$ ipython --no-banner

In [1]: import numpy as np

In [2]: np.set_printoptions(precision=2, suppress=True, linewidth=140)

In [3]: f = np.array([2, 7]) + 0.5

In [4]: arr = np.outer(f, f) / (f @ f)

In [5]: print(arr)
[[0.1 0.3]
 [0.3 0.9]]

In [6]: # a projection of rank 1

In [7]: w1 = np.array([[4, -5, -3], [2, -4, 5]])

In [8]: beta = np.array([1, 1, 3])

In [9]: H = np.maximum(arr @ w1 + beta, 0)

In [10]: print(np.linalg.matrix_rank(H))
2

In [11]: print((H > 0).astype(int))
[[1 0 1]
 [1 0 1]]

In [12]: print((H > 0).mean(axis=0))
[1. 0. 1.]

In [13]: C = np.array([[1, -5, -3], [-3, -4, -3], [5, 2, 5]])

In [14]: print(w1 @ C)
[[  4  -6 -12]
 [ 39  16  31]]

In [15]: print(np.count_nonzero(arr))
4

In [16]: print(np.linalg.matrix_rank(arr))
1

In [17]: print(np.abs(arr).max())
0.9

In [18]: print(np.diff(arr, axis=0))
[[0.2 0.6]]

In [19]: left, sig, VT = np.linalg.svd(arr)

In [20]: V = VT[:(sig > 1e-8).sum()]

In [21]: rng = np.random.default_rng(91076)

In [22]: x = arr[0] + -3 * arr[1] + rng.integers(2) * np.eye(2)[1]

In [23]: print(x)
[-0.8 -2.4]

In [24]: print(V.T @ V)
[[0.1 0.3]
 [0.3 0.9]]

In [25]: W0 = np.load("mat.npy")

In [26]: print(W0)
[[ 1.  0.  0.]
 [ 1.  2. -3.]
 [ 0.  0. -4.]]

In [27]: A2 = np.array([[-2, 2], [0, 2]])

In [28]: C = np.kron(A2, W0)

In [29]: print(np.linalg.matrix_rank(C))
6

In [30]: print(round(float(np.linalg.norm(C, 2)), 2), round(np.linalg.norm(A2, 2) * np.linalg.norm(W0, 2), 2))
16.83 16.83

In [31]: print(C.shape)
(6, 6)

In [32]: A2 = W0 / np.sqrt((W0 ** 2).mean(axis=1, keepdims=True))

In [33]: print(np.linalg.matrix_rank(W0 - W0.mean(axis=1, keepdims=True)))
2

In [34]: print(A2[1])
[ 0.46  0.93 -1.39]

In [35]: print(W0 - W0.mean(axis=1, keepdims=True))
[[ 0.67 -0.33 -0.33]
 [ 1.    2.   -3.  ]
 [ 1.33  1.33 -2.67]]

In [36]: print(np.linalg.norm(W0, axis=1).argmax())
2

In [37]: print(np.linalg.norm(W0, axis=1))
[1.   3.74 4.  ]

In [38]: print(np.round(np.linalg.norm(W0[1], 1), 2), round(float(np.linalg.norm(W0[1], np.inf)), 2))
6.0 3.0

In [39]: print(W0[1] @ W0[0])
1.0

In [40]: print(np.round(np.linalg.norm(W0, 2), 2))
5.2

In [41]: M = np.load("a.npy")

In [42]: print(M)
[[ 0.93  0.45  0.96 -0.39]
 [ 0.45  2.89 -0.32  0.06]
 [ 0.96 -0.32  1.29 -0.05]
 [-0.39  0.06 -0.05  2.88]]

In [43]: print(np.linalg.cond(M) > 100)
True

In [44]: print([round(float(x), 2) for x in np.linalg.svd(M, compute_uv=False)[:3]])
[3.0, 3.0, 2.0]

In [45]: print(np.argsort(-np.linalg.norm(M, axis=0).round(6), kind="stable")[:3])
[1 3 2]

In [46]: print(round(np.linalg.norm(M, 2) / np.linalg.norm(M), 2))
0.64

In [47]: left, sig, VT = np.linalg.svd(M)

In [48]: print(sig.round(2) + 0)
[3. 3. 2. 0.]

In [49]: print(np.argmax(sig[:-1] / (sig[1:] + 1e-6)) + 1)
3

In [50]: A2 = left[:, :3] @ np.diag(sig[:3]) @ VT[:3]

In [51]: print(round(np.linalg.norm(M - A2) / np.linalg.norm(M), 2))
0.0

In [52]: print(A2)
[[ 0.93  0.45  0.96 -0.39]
 [ 0.45  2.89 -0.32  0.06]
 [ 0.96 -0.32  1.29 -0.05]
 [-0.39  0.06 -0.05  2.88]]

In [53]: A2 = np.array([[0, 2, 2], [-1, -2, 2]])

In [54]: C = np.kron(A2, M)

In [55]: print(np.round(np.linalg.norm(C, 2), 2), round(float(np.linalg.norm(A2, 2) * np.linalg.norm(M, 2)), 2))
9.0 9.0

In [56]: print(C)
[[ 0.    0.    0.   -0.    1.86  0.9   1.93 -0.78  1.86  0.9   1.93 -0.78]
 [ 0.    0.   -0.    0.    0.9   5.79 -0.64  0.13  0.9   5.79 -0.64  0.13]
 [ 0.   -0.    0.   -0.    1.93 -0.64  2.59 -0.11  1.93 -0.64  2.59 -0.11]
 [-0.    0.   -0.    0.   -0.78  0.13 -0.11  5.76 -0.78  0.13 -0.11  5.76]
 [-0.93 -0.45 -0.96  0.39 -1.86 -0.9  -1.93  0.78  1.86  0.9   1.93 -0.78]
 [-0.45 -2.89  0.32 -0.06 -0.9  -5.79  0.64 -0.13  0.9   5.79 -0.64  0.13]
 [-0.96  0.32 -1.29  0.05 -1.93  0.64 -2.59  0.11  1.93 -0.64  2.59 -0.11]
 [ 0.39 -0.06  0.05 -2.88  0.78 -0.13  0.11 -5.76 -0.78  0.13 -0.11  5.76]]

In [57]: T = np.stack([M, 2 * M, M[::-1]])

In [58]: print(T.shape)
(3, 4, 4)

In [59]: print(np.linalg.matrix_rank(T))
[3 3 3]

In [60]: print(np.linalg.norm(T, axis=(1, 2)))
[4.69 9.38 4.69]

In [61]: print(np.linalg.matrix_rank(T.reshape(3, -1)))
2

In [62]: print((T @ M.T).shape)
(3, 4, 4)
